In [1]: import numpy as np

In [2]: np.set_printoptions(suppress=True, linewidth=120)

In [3]: F = np.load("dump.npy")

In [4]: print(F)
[[0 2 2 1 1 0 3 1 8]
 [1 2 0 3 2 1 0 0 0]
 [1 2 2 2 2 0 3 1 8]
 [2 1 1 0 2 0 2 0 4]
 [0 1 0 2 0 2 0 0 0]
 [1 3 1 2 0 0 1 3 4]]

In [5]: M2 = np.array([[0, 1],
   ...:     [-1, 0],
   ...:     [-2, 1],
   ...:     [-1, 2],
   ...:     [1, -1],
   ...:     [0, 0],
   ...:     [-2, 2],
   ...:     [-2, -2],
   ...:     [-1, 0]])

In [6]: print(np.einsum("ij->j", F))
[ 5 11  6 10  7  3  9  5 24]

In [7]: print(np.einsum("ij,ij->i", F, F))
[84 19 91 30  9 41]

In [8]: print(np.linalg.matrix_rank(F @ M2))
2

In [9]: print(M2.T @ F.T)
[[-22  -3 -22  -9  -3 -19]
 [  7   5   9   5   4   2]]

In [10]: print(np.vstack([F, M2.T]).shape)
(8, 9)

In [11]: f = np.array([4, 0, 0])

In [12]: print(np.array([np.convolve(row, f, "same") for row in F]))
[[ 8  8  4  4  0 12  4 32  0]
 [ 8  0 12  8  4  0  0  0  0]
 [ 8  8  8  8  0 12  4 32  0]
 [ 4  4  0  8  0  8  0 16  0]
 [ 4  0  8  0  8  0  0  0  0]
 [12  4  8  0  0  4 12 16  0]]

In [13]: U, s = np.linalg.svd(F)
---------------------------------------------------------------------------
ValueError                                Traceback (most recent call last)
Cell In[13], line 1
----> 1 U, s = np.linalg.svd(F)

ValueError: too many values to unpack (expected 2)

In [14]: U, s, Vt = np.linalg.svd(F, full_matrices=False)

In [15]: print(np.round(s / s[0], 2))
[1.   0.34 0.21 0.15 0.08 0.03]

In [16]: print(np.abs(U[:, 0]).round(6).argmax())
2

In [17]: print(np.round(np.cumsum(s ** 2) / np.sum(s ** 2), 2))
[0.84 0.94 0.98 0.99 1.   1.  ]

In [18]: E = np.load("block18.npy")

In [19]: print(E)
[[0 0 2 0]
 [5 0 0 0]
 [0 0 0 2]
 [0 0 0 0]]

In [20]: # rows and columns are dependent

In [21]: print(np.linalg.matrix_rank(E, rtol=0.1))
3

In [22]: print(np.count_nonzero(F))
36

In [23]: print(F.sum(axis=1))
[18  9 21 12  5 15]

In [24]: print(F - F[0])
[[ 0  0  0  0  0  0  0  0  0]
 [ 1  0 -2  2  1  1 -3 -1 -8]
 [ 1  0  0  1  1  0  0  0  0]
 [ 2 -1 -1 -1  1  0 -1 -1 -4]
 [ 0 -1 -2  1 -1  2 -3 -1 -8]
 [ 1  1 -1  1 -1  0 -2  2 -4]]

In [25]: print(np.linalg.matrix_rank(F))
6

In [26]: print(F.sum(axis=0))
[ 5 11  6 10  7  3  9  5 24]

In [27]: print(np.unravel_index(np.abs(F).argmax(), F.shape))
(np.int64(0), np.int64(8))

In [28]: print(np.round(F.mean(axis=0), 2))
[0.83 1.83 1.   1.67 1.17 0.5  1.5  0.83 4.  ]

In [29]: print(np.round(np.linalg.svd(F, compute_uv=False), 2))
[15.19  5.1   3.26  2.24  1.15  0.5 ]

In [30]: print(np.diff(F, axis=0))
[[ 1  0 -2  2  1  1 -3 -1 -8]
 [ 0  0  2 -1  0 -1  3  1  8]
 [ 1 -1 -1 -2  0  0 -1 -1 -4]
 [-2  0 -1  2 -2  2 -2  0 -4]
 [ 1  2  1  0  0 -2  1  3  4]]

In [31]: rng = np.random.default_rng(76191)

In [32]: labels = rng.permutation(4)

In [33]: print(labels)
[3 0 1 2]

In [34]: M2 = E[labels][:, labels]

In [35]: print(np.diag(M2))
[0 0 0 0]

In [36]: print(np.trace(M2))
0

In [37]: print(round(np.linalg.det(M2), 2), round(float(np.linalg.det(E[labels])), 2))
0.0 0.0

In [38]: print(np.round(np.sort(np.abs(np.linalg.eigvals(M2))), 2))
[0. 0. 0. 0.]

In [39]: print(M2)
[[0 0 0 0]
 [0 0 0 2]
 [0 5 0 0]
 [2 0 0 0]]

In [40]: print(np.allclose(M2, E))
False

In [41]: m1 = np.load("arr.npy")

In [42]: print(m1)
[[ 4  4  4  4  4  4  4  4  4  4]
 [ 4  8  8  8  8  8  8  8  8  8]
 [ 4  8 12 12 12 12 12 12 12 12]
 [ 4  8 12 16 16 16 16 16 16 16]
 [ 4  8 12 16 20 20 20 20 20 20]
 [ 4  8 12 16 20 24 24 24 24 24]
 [ 4  8 12 16 20 24 28 28 28 28]
 [ 4  8 12 16 20 24 28 32 32 32]
 [ 4  8 12 16 20 24 28 32 36 36]
 [ 4  8 12 16 20 24 28 32 36 40]]

In [43]: # symmetric, so the eigenvalues are real

In [44]: labels = rng.permutation(10)

In [45]: print(labels)
[4 0 9 8 2 1 7 3 6 5]

In [46]: M2 = m1[labels][:, labels]

In [47]: print(np.trace(M2))
220

In [48]: print(np.round(np.sort(np.abs(np.linalg.eigvals(M2))), 2))
[  1.02   1.1    1.23   1.46   1.86   2.57   4.     7.49  20.2  179.06]

In [49]: print(np.diag(M2))
[20  4 40 36 12  8 32 16 28 24]

In [50]: print(M2)
[[20  4 20 20 12  8 20 16 20 20]
 [ 4  4  4  4  4  4  4  4  4  4]
 [20  4 40 36 12  8 32 16 28 24]
 [20  4 36 36 12  8 32 16 28 24]
 [12  4 12 12 12  8 12 12 12 12]
 [ 8  4  8  8  8  8  8  8  8  8]
 [20  4 32 32 12  8 32 16 28 24]
 [16  4 16 16 12  8 16 16 16 16]
 [20  4 28 28 12  8 28 16 28 24]
 [20  4 24 24 12  8 24 16 24 24]]

In [51]: vec = np.array([-2, 2, 0, 1])

In [52]: print((E @ vec).argmax())
2

In [53]: print(E @ vec)
[  0 -10   2   0]

In [54]: print(E @ (2 * vec))
[  0 -20   4   0]

In [55]: print(E * vec)
[[  0   0   0   0]
 [-10   0   0   0]
 [  0   0   0   2]
 [  0   0   0   0]]

In [56]: print(np.einsum("ij,j->i", E, vec))
[  0 -10   2   0]

In [57]: print(E @ np.eye(4)[1])
[0. 0. 0. 0.]

In [58]: A = np.arange(18).reshape(3, 6) + -2

In [59]: print(A)
[[-2 -1  0  1  2  3]
 [ 4  5  6  7  8  9]
 [10 11 12 13 14 15]]

In [60]: # looks like rank 2

In [61]: U, s, Vt = np.linalg.svd(A)

In [62]: V = Vt[:(s > 1e-8).sum()]

In [63]: vec = A[1] + -3 * A[2] + rng.integers(2) * np.eye(6)[1]

In [64]: print(vec)
[-26. -27. -30. -32. -34. -36.]

In [65]: print(round(float(np.linalg.norm(vec - V.T @ V @ vec)), 2))
0.84

In [66]: print(np.round(np.diag(V.T @ V), 2))
[0.52 0.3  0.18 0.18 0.3  0.52]
